>>> import numpy as np
>>> np.set_printoptions(precision=1, suppress=True, linewidth=160)
>>> rnd = lambda a: np.round(a, 1) + 0
>>> K = np.loadtxt("x.csv", delimiter=",")
>>> K
array([[ 1.1, -0.8, -0.3],
       [ 0.1, -0.5, -0.2],
       [-0.3,  1.1,  0.4],
       [ 0.9,  4.8,  1.6],
       [ 0.6,  1.6,  0.5],
       [ 0. , -1.2, -0.4],
       [-2.6, -3.1, -1. ],
       [ 0. , -5.5, -1.8],
       [ 0. ,  0.1,  0.1],
       [ 0.4,  2.1,  0.7],
       [-1.9, -2.3, -0.8],
       [-1.7, -2.7, -0.9],
       [ 0.6,  1.3,  0.5],
       [ 0. ,  1. ,  0.3],
       [ 1.3, -1.9, -0.7],
       [ 0.3,  3.3,  1.1],
       [ 2.2,  6.4,  2.2],
       [ 0. , -1. , -0.3],
       [-1.1,  2.4,  0.8],
       [-0.9,  1.1,  0.4],
       [-0.3, -1.5, -0.5],
       [ 0.7, -3.2, -1.1],
       [-0.7, -3.1, -1. ],
       [-1.1, -3.3, -1.1],
       [ 0.4, -4.6, -1.5],
       [-1.2,  0.9,  0.3],
       [ 0.3,  2.2,  0.7],
       [ 0.2, -1.5, -0.5],
       [ 0.7,  2.4,  0.8]])
>>> vec = np.array([2, 1, 1])
>>> y = K @ vec
>>> rnd(np.linalg.solve(K.T @ K, K.T @ y))
array([2., 1., 1.])
>>> rnd(np.linalg.pinv(K) @ K)
array([[1., 0., 0.],
       [0., 1., 0.],
       [0., 0., 1.]])
>>> rng = np.random.default_rng(17958)
>>> y = y + 0.3 * rng.normal(size=29)
>>> rnd(y)
array([ 0.7, -0.5,  0.6,  8.2,  3.7, -1.8, -9.2, -7.3,  0.3,  3.3, -6.9, -7.1,  3. ,  1. ,  0.4,  4.4, 12.8, -1.5,  1.4, -0.6, -2.2, -2.5, -5.5, -6.8, -5.5,
       -1.9,  3.7, -0.9,  4.3])
>>> beta, *_ = np.linalg.lstsq(K, y)
>>> beta.round()
array([ 2.,  2., -1.])
>>> [round(float(np.linalg.norm(np.linalg.solve(K.T @ K + lam * np.eye(3), K.T @ y))), 2) for lam in (0, 1, 10, 100)]
[2.72, 2.33, 1.96, 1.16]
>>> rnd(K.T @ (y - K @ beta))
array([0., 0., 0.])
>>> rnd(np.linalg.norm(y - K @ beta))
np.float64(1.6)
>>> Xc = K - K.mean(axis=0)
>>> vecs = np.linalg.svd(Xc)[2][:2]
>>> M2 = Xc - Xc @ vecs.T @ vecs
>>> rnd(np.diag(vecs.T @ vecs))
array([1. , 0.9, 0.1])
>>> rnd(np.linalg.norm(M2) / np.linalg.norm(Xc))
np.float64(0.0)
>>> rnd(np.cov(Xc @ vecs.T, rowvar=False))
array([[8.9, 0. ],
       [0. , 0.8]])
>>> C = K[[2, 3]].astype(float)
>>> for _ in range(7):
...     lab = np.linalg.norm(K[:, None] - C, axis=-1).argmin(axis=1)
...     C = np.array([K[lab == j].mean(axis=0) for j in range(2)])
... 
>>> print(lab)
[0 0 1 1 1 0 0 0 1 1 0 0 1 1 0 1 1 0 1 1 0 0 0 0 0 1 1 0 1]
>>> np.bincount(lab)
array([15, 14])
>>> np.abs(C[1] - C[0]).argmax()
np.int64(1)
>>> rnd(C)
array([[-0.3, -2.4, -0.8],
       [ 0.2,  2.2,  0.7]])
>>> W0 = np.load("data.npy")
>>> W0
array([[ 1, -1],
       [-2,  2],
       [ 1, -1],
       [ 0,  0],
       [ 2, -2]])
>>> def softmax(z):
...     e = np.exp(z - z.max(axis=-1, keepdims=True))
...     return e / e.sum(axis=-1, keepdims=True)
... 
>>> rnd(softmax(W0).sum(axis=1))
array([1., 1., 1., 1., 1.])
>>> rnd(softmax(10 * W0[2]))
array([1., 0.])
>>> att = W0 @ W0.T / np.sqrt(2)
>>> rnd(softmax(att + np.triu(np.full(att.shape, -np.inf), 1)))
array([[1. , 0. , 0. , 0. , 0. ],
       [0. , 1. , 0. , 0. , 0. ],
       [0.5, 0. , 0.5, 0. , 0. ],
       [0.2, 0.2, 0.2, 0.2, 0. ],
       [0.1, 0. , 0.1, 0. , 0.9]])
>>> softmax(att).round(6).argmax(axis=1)
array([4, 1, 4, 0, 4])
>>> rnd(softmax(att)[2] @ W0)
array([ 1.6, -1.6])
>>> U, sv, Vh = np.linalg.svd(W0)
>>> vecs = Vh[:(sv > 1e-8).sum()]
>>> vec = W0[2] + -3 * W0[3] + rng.integers(2) * np.eye(2)[0]
>>> vec
array([ 2., -1.])
>>> np.linalg.matrix_rank(np.vstack([W0, vec]))
np.int64(2)
>>> print(rnd(np.linalg.norm(vec - vecs.T @ vecs @ vec)))
0.7
>>> np.allclose(vecs.T @ vecs @ vec, vec)
False
>>> U, sv, Vh = np.linalg.svd(W0)
>>> np.argmax(sv[:-1] / (sv[1:] + 1e-6)) + 1
np.int64(1)
>>> rnd(sv)
array([4.5, 0. ])
>>> M2 = U[:, :1] @ np.diag(sv[:1]) @ Vh[:1]
>>> np.linalg.matrix_rank(W0, rtol=0.05)
np.int64(1)
>>> rnd(np.abs(W0 - M2).max())
np.float64(0.0)
>>> print(np.linalg.matrix_rank(M2))
1
>>> rnd(np.linalg.norm(W0 - M2, 2)), rnd(sv[1])
(np.float64(0.0), np.float64(0.0))
>>> C2 = W0.T @ W0
>>> print(np.allclose(C2, C2.T))
True
>>> np.linalg.matrix_rank(C2)
np.int64(1)
>>> C2
array([[ 10, -10],
       [-10,  10]])
>>> A = np.loadtxt("layer4.csv", delimiter=",")
>>> A
array([[0., 0., 3., 0., 3., 1.],
       [0., 3., 3., 3., 1., 3.],
       [0., 0., 3., 0., 2., 2.],
       [0., 0., 0., 0., 0., 2.],
       [0., 0., 0., 0., 0., 1.],
       [0., 0., 0., 0., 0., 3.]])
>>> (A - A.T) / 2
array([[ 0. ,  0. ,  1.5,  0. ,  1.5,  0.5],
       [ 0. ,  0. ,  1.5,  1.5,  0.5,  1.5],
       [-1.5, -1.5,  0. ,  0. ,  1. ,  1. ],
       [ 0. , -1.5,  0. ,  0. ,  0. ,  1. ],
       [-1.5, -0.5, -1. ,  0. ,  0. ,  0.5],
       [-0.5, -1.5, -1. , -1. , -0.5,  0. ]])
>>> (A + A.T) / 2
array([[0. , 0. , 1.5, 0. , 1.5, 0.5],
       [0. , 3. , 1.5, 1.5, 0.5, 1.5],
       [1.5, 1.5, 3. , 0. , 1. , 1. ],
       [0. , 1.5, 0. , 0. , 0. , 1. ],
       [1.5, 0.5, 1. , 0. , 0. , 0.5],
       [0.5, 1.5, 1. , 1. , 0.5, 3. ]])
>>> rnd(np.linalg.matrix_power(A, 3))
array([[  0.,   0.,  27.,   0.,  18.,  60.],
       [  0.,  27.,  81.,  27.,  45., 183.],
       [  0.,   0.,  27.,   0.,  18.,  66.],
       [  0.,   0.,   0.,   0.,   0.,  18.],
       [  0.,   0.,   0.,   0.,   0.,   9.],
       [  0.,   0.,   0.,   0.,   0.,  27.]])
>>> rnd(np.sort(np.abs(np.linalg.eigvals(A))))
array([0., 0., 0., 3., 3., 3.])
